$ python -q
>>> import numpy as np
>>> from numpy import linalg as LA
>>> np.set_printoptions(precision=3, suppress=True, linewidth=140, legacy="1.25")
>>> J = np.loadtxt("dump.csv", delimiter=",")
>>> J
array([[-10.512,   1.238,  -9.112],
       [ -3.72 ,   1.006,  -5.189],
       [ -2.258,   1.   ,  -4.191],
       [  0.357,   0.618,  -0.844],
       [ -0.999,  -1.76 ,   1.274],
       [ -1.446,  -2.954,   1.94 ],
       [ -1.689,  -3.888,   2.43 ],
       [ -1.854,  -4.817,   2.904],
       [ -1.954,  -5.753,   3.376],
       [ -1.964,  -5.884,   3.442],
       [ -1.998,  -7.298,   4.149],
       [ -1.921,  -8.748,   4.875],
       [ -1.916,  -8.807,   4.905],
       [ -1.233, -12.819,   6.941],
       [  0.425, -18.109,   9.707]])
>>> C2 = np.cov(J, rowvar=False)
>>> J.std(axis=0)
array([2.429, 5.332, 4.701])
>>> C2.shape
(3, 3)
>>> basis = J[[1, 11]].astype(float)
>>> for _ in range(7):
...     labels = LA.norm(J[:, None] - basis, axis=-1).argmin(axis=1)
...     basis = np.array([J[labels == j].mean(axis=0) for j in range(2)])
... 
>>> labels
array([0, 0, 0, 0, 0, 1, 1, 1, 1, 1, 1, 1, 1, 1, 1])
>>> np.bincount(labels)
array([ 5, 10])
>>> basis[1] - basis[0]
array([ 1.871, -8.328,  8.079])
>>> np.abs(basis[1] - basis[0]).argmax()
1
>>> Xs = J - J.mean(axis=0)
>>> U, sig, vt = LA.svd(Xs, full_matrices=False)
>>> LA.matrix_rank(Xs)
3
>>> sig ** 2 / (sig ** 2).sum()
array([0.888, 0.1  , 0.012])
>>> np.round(Xs.mean(axis=0), 3) + 0
array([0., 0., 0.])
>>> sig
array([27.407,  9.215,  3.2  ])
>>> round(float((sig ** 2).sum() ** 2 / (sig ** 4).sum()), 3)
1.253
>>> np.searchsorted(np.cumsum(sig ** 2) / (sig ** 2).sum(), 0.9) + 1
2
>>> np.abs(vt[-1])
array([0.606, 0.421, 0.675])
>>> w1 = np.array([[1, 3, 0], [2, -1, 0], [2, 0, 1]])
>>> b = np.array([5, 4, 2])
>>> act = np.maximum(J @ w1 + b, 0)
>>> LA.matrix_rank(act)
3
>>> basis = np.array([[5, 1, 5], [1, 5, 0], [2, 5, 0]])
>>> w1 @ basis
array([[ 8, 16,  5],
       [ 9, -3, 10],
       [12,  7, 10]])
>>> F = np.loadtxt("w.csv", delimiter=",")
>>> F
array([[-19.281,  -3.822,  -1.792],
       [-13.912,  -2.601,  -0.398],
       [-13.291,  -2.473,  -0.257],
       [-11.141,  -2.057,   0.189],
       [-10.153,  -1.88 ,   0.37 ],
       [ -9.696,  -1.801,   0.448],
       [ -7.191,  -1.406,   0.802],
       [ -5.553,  -1.184,   0.948],
       [ -1.226,  -0.686,   0.727],
       [ -0.865,  -0.623,   0.622],
       [ -0.763,  -0.601,   0.586],
       [ -0.059,  -0.24 ,   0.154],
       [ -0.007,  -0.092,   0.05 ],
       [ -0.062,   0.343,  -0.123],
       [ -0.233,   0.785,  -0.182],
       [ -0.593,   1.557,  -0.135],
       [ -0.74 ,   1.869,  -0.081],
       [ -0.884,   2.18 ,  -0.014],
       [ -1.194,   2.877,   0.18 ],
       [ -1.646,   4.001,   0.58 ],
       [ -2.262,   5.829,   1.382],
       [ -2.62 ,   7.117,   2.024],
       [ -3.555,  12.182,   4.912],
       [ -3.647,  12.965,   5.395],
       [ -3.775,  14.304,   6.237],
       [ -3.935,  16.859,   7.892],
       [ -3.981,  18.27 ,   8.831]])
>>> labels = F[:, 0] > np.median(F[:, 0])
>>> f = F[labels].mean(axis=0) - F[~labels].mean(axis=0)
>>> ((F - F.mean(axis=0)) @ f > 0).astype(int)
array([0, 0, 0, 0, 0, 0, 0, 1, 1, 1, 1, 1, 1, 1, 1, 1, 1, 1, 1, 1, 1, 0, 0, 0, 0, 0, 0])
>>> labels.astype(int)
array([0, 0, 0, 0, 0, 0, 0, 0, 1, 1, 1, 1, 1, 1, 1, 1, 1, 1, 1, 1, 1, 0, 0, 0, 0, 0, 0])
>>> Xs = F - F.mean(axis=0)
>>> U, sig, vt = LA.svd(Xs, full_matrices=False)
>>> np.abs(vt[0]).argmax()
1
>>> np.round(Xs.mean(axis=0), 3) + 0
array([0., 0., 0.])
>>> vt[0] * np.sign(vt[0, np.abs(vt[0]).argmax()])
array([0.378, 0.862, 0.338])
>>> sig
array([36.539, 24.061,  3.731])
>>> (np.sign(U[:, 0]) == np.sign(U[0, 0])).astype(int)
array([1, 1, 1, 1, 1, 1, 1, 1, 1, 1, 1, 1, 1, 1, 1, 1, 1, 0, 0, 0, 0, 0, 0, 0, 0, 0, 0])
>>> np.abs(vt[-1])
array([0.066, 0.389, 0.919])
>>> sig ** 2 / (sig ** 2).sum()
array([0.693, 0.3  , 0.007])
>>> arr = np.loadtxt("sample1.csv", delimiter=",")
>>> arr
array([[  9.893,  -0.122,   1.94 ],
       [ 10.377,   4.054,   2.718],
       [ 12.404,  13.61 ,  -4.122],
       [ -1.176,  -5.154,  -6.584],
       [-12.048,  10.501,  -0.548],
       [ 37.079,  -3.749,   1.863],
       [ 18.486, -15.62 ,  -2.325],
       [-29.429,  -1.706,   8.229],
       [ -7.958,   2.17 ,   2.871],
       [-11.468,  22.155,  -6.988],
       [-17.927,  12.138,  -1.321],
       [  0.926,  -4.021,  -2.669],
       [-14.486, -14.415,   5.331],
       [ 20.348,  -3.468,  11.042],
       [-23.294, -17.925,   1.198]])
>>> hat = arr @ LA.solve(arr.T @ arr, arr.T)
>>> hat @ arr[:, 2]
array([ 1.94 ,  2.718, -4.122, -6.584, -0.548,  1.863, -2.325,  8.229,  2.871, -6.988, -1.321, -2.669,  5.331, 11.042,  1.198])
>>> LA.matrix_rank(np.eye(15) - hat)
12
>>> np.allclose(hat @ hat, hat)
True
>>> round(np.trace(hat), 3)
3.0
